$ python3 -q
>>> import numpy as np
>>> import numpy.linalg as la
>>> np.set_printoptions(suppress=True, linewidth=140)
>>> f = np.array([-1, 2, -3, 2, -2])
>>> feats = np.array([np.roll(f, i) for i in range(5)])
>>> feats
array([[-1,  2, -3,  2, -2],
       [-2, -1,  2, -3,  2],
       [ 2, -2, -1,  2, -3],
       [-3,  2, -2, -1,  2],
       [ 2, -3,  2, -2, -1]])
>>> proj = np.triu(np.array([[2, 2, 2, 2, 2],
...     [-2, 1, -1, 1, -2],
...     [1, 0, 1, 1, -2],
...     [2, -1, -1, 0, -2],
...     [-1, 0, 0, 0, 0]]), 1) + np.eye(5)
>>> other = proj @ feats @ la.inv(proj)
>>> la.matrix_rank(other)
np.int64(5)
>>> np.trace(other), np.trace(feats)
(np.float64(-5.0), np.int64(-5))
>>> blk = np.stack([feats, 4 * feats, feats[::-1]])
>>> (blk @ feats.T).shape
(3, 5, 5)
>>> la.matrix_rank(blk)
array([5, 5, 5])
>>> la.matrix_rank(blk.reshape(3, -1))
np.int64(2)
>>> np.einsum("bij,cij->bc", blk, blk)
array([[ 110,  440,    4],
       [ 440, 1760,   16],
       [   4,   16,  110]])
>>> np.round(la.det(blk), 3)
array([   -82., -83968.,    -82.])
>>> np.round(la.norm(blk, axis=(1, 2)), 3)
array([10.488, 41.952, 10.488])
>>> other = np.array([[4, 3], [0, 1]])
>>> W2 = np.kron(other, feats)
>>> W2.shape
(10, 10)
>>> round(la.norm(W2, 2), 3), np.round(la.norm(other, 2) * la.norm(feats, 2), 3)
(np.float64(36.396), np.float64(36.396))
>>> la.matrix_rank(W2)
np.int64(10)
>>> W2
array([[ -4,   8, -12,   8,  -8,  -3,   6,  -9,   6,  -6],
       [ -8,  -4,   8, -12,   8,  -6,  -3,   6,  -9,   6],
       [  8,  -8,  -4,   8, -12,   6,  -6,  -3,   6,  -9],
       [-12,   8,  -8,  -4,   8,  -9,   6,  -6,  -3,   6],
       [  8, -12,   8,  -8,  -4,   6,  -9,   6,  -6,  -3],
       [  0,   0,   0,   0,   0,  -1,   2,  -3,   2,  -2],
       [  0,   0,   0,   0,   0,  -2,  -1,   2,  -3,   2],
       [  0,   0,   0,   0,   0,   2,  -2,  -1,   2,  -3],
       [  0,   0,   0,   0,   0,  -3,   2,  -2,  -1,   2],
       [  0,   0,   0,   0,   0,   2,  -3,   2,  -2,  -1]])
>>> W0 = np.load("block11.npy")
>>> W0
array([[ 0,  0,  0,  0],
       [ 0,  0,  0,  0],
       [ 0,  0,  0,  0],
       [ 0,  0,  0,  0],
       [-8,  6,  6,  1],
       [-4,  9, -3,  2],
       [-4,  5,  7, -4],
       [ 0,  0,  0,  0],
       [-4,  1, -1,  5],
       [-4,  9, -3,  2]])
>>> rk = la.matrix_rank(W0)
>>> rk
np.int64(3)
>>> null = la.svd(W0)[2][rk:].T
>>> np.round(W0 @ null, 3) + 0
array([[0.],
       [0.],
       [0.],
       [0.],
       [0.],
       [0.],
       [0.],
       [0.],
       [0.],
       [0.]])
>>> np.round(null[:, 0] / null[np.abs(null[:, 0]).round(6).argmax(), 0], 3)
array([1.   , 0.491, 0.702, 0.842])
>>> [int(la.matrix_rank(np.delete(W0, i, axis=0))) for i in range(10)]
[3, 3, 3, 3, 3, 3, 3, 3, 3, 3]
>>> la.matrix_rank(W0.T @ W0), la.matrix_rank(W0 @ W0.T)
(np.int64(3), np.int64(3))
>>> np.round(null @ null.T, 3)
array([[0.409, 0.201, 0.287, 0.345],
       [0.201, 0.099, 0.141, 0.169],
       [0.287, 0.141, 0.202, 0.242],
       [0.345, 0.169, 0.242, 0.29 ]])
>>> W2 = W0[[8, 1]].astype(float)
>>> for _ in range(5):
...     lab = la.norm(W0[:, None] - W2, axis=-1).argmin(axis=1)
...     W2 = np.array([W0[lab == j].mean(axis=0) for j in range(2)])
... 
>>> lab
array([1, 1, 1, 1, 0, 0, 1, 1, 0, 0])
>>> np.bincount(lab)
array([4, 6])
>>> other = np.array([[0, -2, -2], [-1, 2, 1], [-1, -1, -2], [-2, -1, 0]])
>>> np.einsum("ik,kj->ij", W0, other)
array([[  0,   0,   0],
       [  0,   0,   0],
       [  0,   0,   0],
       [  0,   0,   0],
       [-14,  21,  10],
       [-10,  27,  23],
       [ -4,  15,  -1],
       [  0,   0,   0],
       [-10,   6,  11],
       [-10,  27,  23]])
>>> np.vstack([W0, other.T]).shape
(13, 4)
>>> la.matrix_rank(np.vstack([W0, other.T]))
np.int64(4)
>>> np.einsum("ij,ij->i", W0, W0)
array([  0,   0,   0,   0, 137, 110, 106,   0,  43, 110])
>>> left, sigma, vt = la.svd(W0)
>>> vecs = vt[:(sigma > 1e-8).sum()]
>>> rng = np.random.default_rng(21)
>>> vec = W0[3] + 2 * W0[2] + rng.integers(2) * np.eye(4)[3]
>>> vec
array([0., 0., 0., 0.])
>>> np.allclose(vecs.T @ vecs @ vec, vec)
True
>>> la.matrix_rank(np.vstack([W0, vec]))
np.int64(3)
>>> other = np.array([[2, 2], [2, 3], [-3, 1]])
>>> m1 = np.kron(np.eye(3, dtype=int), other)
>>> m1
array([[ 2,  2,  0,  0,  0,  0],
       [ 2,  3,  0,  0,  0,  0],
       [-3,  1,  0,  0,  0,  0],
       [ 0,  0,  2,  2,  0,  0],
       [ 0,  0,  2,  3,  0,  0],
       [ 0,  0, -3,  1,  0,  0],
       [ 0,  0,  0,  0,  2,  2],
       [ 0,  0,  0,  0,  2,  3],
       [ 0,  0,  0,  0, -3,  1]])
>>> other = m1 + rng.integers(-2, 3, (9, 3)) @ rng.integers(-2, 3, (3, 6))
>>> other
array([[ 7,  6, -3,  0,  3,  0],
       [-1,  1,  2,  1, -2, -1],
       [-4, -1,  0, -3,  0,  3],
       [-2, -2,  3,  6, -2, -3],
       [-6, -4,  6,  5, -4, -2],
       [ 4, -2, -8,  8,  1, -3],
       [-4, -2,  3,  3, -1, -1],
       [ 1,  0, -1,  3,  2,  1],
       [ 0,  0,  0,  5, -4, -3]])
>>> other - m1
array([[ 5,  4, -3,  0,  3,  0],
       [-3, -2,  2,  1, -2, -1],
       [-1, -2,  0, -3,  0,  3],
       [-2, -2,  1,  4, -2, -3],
       [-6, -4,  4,  2, -4, -2],
       [ 4, -2, -5,  7,  1, -3],
       [-4, -2,  3,  3, -3, -3],
       [ 1,  0, -1,  3,  0, -2],
       [ 0,  0,  0,  5, -1, -4]])
>>> proj = other @ la.solve(other.T @ other, other.T)
>>> round(float(np.trace(proj)), 3)
6.0
>>> np.allclose(proj @ proj, proj)
True
>>> M = 0.7 ** np.abs(np.subtract.outer(np.arange(3), np.arange(3)))
>>> M.round(3)
array([[1.  , 0.7 , 0.49],
       [0.7 , 1.  , 0.7 ],
       [0.49, 0.7 , 1.  ]])
>>> w, vecs = la.eigh(M)
>>> w.round(3)
array([0.225, 0.51 , 2.265])
>>> np.round(la.eigvalsh(M @ M), 3)
array([0.051, 0.26 , 5.129])
>>> np.round(vecs.T @ vecs, 3) + 0
array([[1., 0., 0.],
       [0., 1., 0.],
       [0., 0., 1.]])
>>> np.abs(vecs[:, -1]).round(6).argmax()
np.int64(1)
>>> w.sum(), np.trace(M)
(np.float64(3.0), np.float64(3.0))
>>> np.unique(w.round(6) + 0, return_counts=True)[1]
array([1, 1, 1])
>>> np.round(vecs @ np.diag(w) @ vecs.T, 3)
array([[1.  , 0.7 , 0.49],
       [0.7 , 1.  , 0.7 ],
       [0.49, 0.7 , 1.  ]])
>>> lab = rng.permutation(3)
>>> lab
array([2, 1, 0])
>>> other = M[lab][:, lab]
>>> round(float(la.det(other)), 3), np.round(la.det(M[lab]), 3)
(0.26, np.float64(-0.26))
>>> other.round(3)
array([[1.  , 0.7 , 0.49],
       [0.7 , 1.  , 0.7 ],
       [0.49, 0.7 , 1.  ]])
>>> np.trace(other)
np.float64(3.0)
>>> np.round(np.sort(np.abs(la.eigvals(other))), 3)
array([0.225, 0.51 , 2.265])
>>> np.allclose(other, M)
True
>>> left, sigma, vt = la.svd(other, full_matrices=False)
>>> np.round(np.abs(vt[0]), 3)
array([0.557, 0.616, 0.557])
>>> np.round(vt @ vt.T, 3) + 0
array([[1., 0., 0.],
       [0., 1., 0.],
       [0., 0., 1.]])
>>> np.round(left.T @ other @ vt.T, 3) + 0
array([[2.265, 0.   , 0.   ],
       [0.   , 0.51 , 0.   ],
       [0.   , 0.   , 0.225]])
>>> np.round(sigma / sigma[0], 3)
array([1.   , 0.225, 0.099])
>>> w, vecs = la.eigh(M)
>>> vec = np.array([-5, 5, -1])
>>> np.round(vecs * np.abs(w) @ vecs.T, 3)
array([[1.  , 0.7 , 0.49],
       [0.7 , 1.  , 0.7 ],
       [0.49, 0.7 , 1.  ]])
>>> np.round(vecs * np.maximum(w, 0) @ vecs.T, 3)
array([[1.  , 0.7 , 0.49],
       [0.7 , 1.  , 0.7 ],
       [0.49, 0.7 , 1.  ]])
>>> arr = np.loadtxt("case6.csv", delimiter=",")
>>> arr
array([[-9.,  0.,  0.],
       [ 8.,  4.,  0.],
       [ 8., -7.,  0.]])
>>> # triangular, det is the product of the diagonal
>>> left, sigma, vt = la.svd(arr, full_matrices=False)
>>> np.round(sigma / sigma[0], 3)
array([1.   , 0.536, 0.   ])
>>> np.round(np.cumsum(sigma ** 2) / np.sum(sigma ** 2), 3)
array([0.777, 1.   , 1.   ])
>>> left.shape, sigma.shape, vt.shape
((3, 3), (3,), (3, 3))
>>> blk = np.stack([arr, 3 * arr, arr[::-1]])
>>> blk.sum(axis=0)
array([[-28.,  -7.,   0.],
       [ 40.,  20.,   0.],
       [ 23., -28.,   0.]])
>>> (blk @ arr.T).shape
(3, 3, 3)
>>> np.einsum("bij,cij->bc", blk, blk)
array([[ 274.,  822.,  -64.],
       [ 822., 2466., -192.],
       [ -64., -192.,  274.]])
>>> np.round(la.norm(blk, axis=(1, 2)), 3)
array([16.553, 49.659, 16.553])
>>> A = np.load("a.npy")
>>> A.round(3)
array([[-0.608, -0.683, -0.404],
       [ 0.561, -0.73 ,  0.39 ],
       [-0.561,  0.01 ,  0.828]])
>>> other = m1 / np.sqrt((m1 ** 2).mean(axis=1, keepdims=True))
>>> other[3].round(3)
array([0.   , 0.   , 1.732, 1.732, 0.   , 0.   ])
>>> np.round(m1 - m1.mean(axis=1, keepdims=True), 3)
array([[ 1.333,  1.333, -0.667, -0.667, -0.667, -0.667],
       [ 1.167,  2.167, -0.833, -0.833, -0.833, -0.833],
       [-2.667,  1.333,  0.333,  0.333,  0.333,  0.333],
       [-0.667, -0.667,  1.333,  1.333, -0.667, -0.667],
       [-0.833, -0.833,  1.167,  2.167, -0.833, -0.833],
       [ 0.333,  0.333, -2.667,  1.333,  0.333,  0.333],
       [-0.667, -0.667, -0.667, -0.667,  1.333,  1.333],
       [-0.833, -0.833, -0.833, -0.833,  1.167,  2.167],
       [ 0.333,  0.333,  0.333,  0.333, -2.667,  1.333]])
>>> la.matrix_rank(m1 - m1.mean(axis=1, keepdims=True))
np.int64(5)
>>> np.round(la.norm(other, axis=1), 3)
array([2.449, 2.449, 2.449, 2.449, 2.449, 2.449, 2.449, 2.449, 2.449])
>>> round(la.det(A.T), 3)
np.float64(1.0)
>>> np.round(la.eigvals(A).sum().real, 3)
np.float64(-0.511)
>>> np.round(np.kron(np.eye(2, dtype=int), A), 3)
array([[-0.608, -0.683, -0.404, -0.   , -0.   , -0.   ],
       [ 0.561, -0.73 ,  0.39 ,  0.   , -0.   ,  0.   ],
       [-0.561,  0.01 ,  0.828, -0.   ,  0.   ,  0.   ],
       [-0.   , -0.   , -0.   , -0.608, -0.683, -0.404],
       [ 0.   , -0.   ,  0.   ,  0.561, -0.73 ,  0.39 ],
       [-0.   ,  0.   ,  0.   , -0.561,  0.01 ,  0.828]])
>>> round(la.det(A[::-1]), 3)
np.float64(-1.0)
>>> round(float(np.einsum("ij,ji->", A, A)), 3)
1.282
>>> np.round(la.eigvals(A), 3)
array([-0.755+0.655j, -0.755-0.655j,  1.   +0.j   ])
>>> data = np.load("run18.npy")
>>> data
array([[  8,  -4,   6,  20],
       [ -4,   2,  -3, -10],
       [  6,  -3,  17,  15],
       [ 20, -10,  15,  50]])
>>> # looks like rank 2
>>> left, sigma, vt = la.svd(data)
>>> vecs = vt[:(sigma > 1e-8).sum()]
>>> vec = data[0] + 3 * data[1] + rng.integers(2) * np.eye(4)[3]
>>> vec
array([-4.,  2., -3., -9.])
>>> np.round(np.diag(vecs.T @ vecs), 3)
array([0.133, 0.033, 1.   , 0.833])
>>> la.matrix_rank(np.vstack([data, vec]))
np.int64(3)
>>> proj = np.triu(np.array([[2, 2, 1, 2], [3, 3, 0, 1], [1, 3, 0, 1], [3, 3, 2, 0]]), 1) + np.eye(4)
>>> other = proj @ data @ la.inv(proj)
>>> proj @ data - data @ proj
array([[ 38., -35.,  33.,  77.],
       [ 20.,  -2.,  19.,  59.],
       [ 20., -22.,   9.,  24.],
       [  0., -40., -20., -45.]])
>>> round(la.det(other), 3)
np.float64(0.0)
>>> np.round(np.poly(other), 3) + 0
array([  1., -77., 750.,   0.,   0.])
>>> np.einsum("ij,ji->", data, data)
np.int64(4429)
>>> F = np.array([[0, 0], [-1, 2]])
>>> F
array([[ 0,  0],
       [-1,  2]])
>>> # triangular: eigenvalues sit on the diagonal
>>> round(la.norm(F, 2) / la.norm(F), 3)
np.float64(1.0)
>>> np.argsort(-la.norm(F, axis=0).round(6), kind="stable")[:3]
array([1, 0])
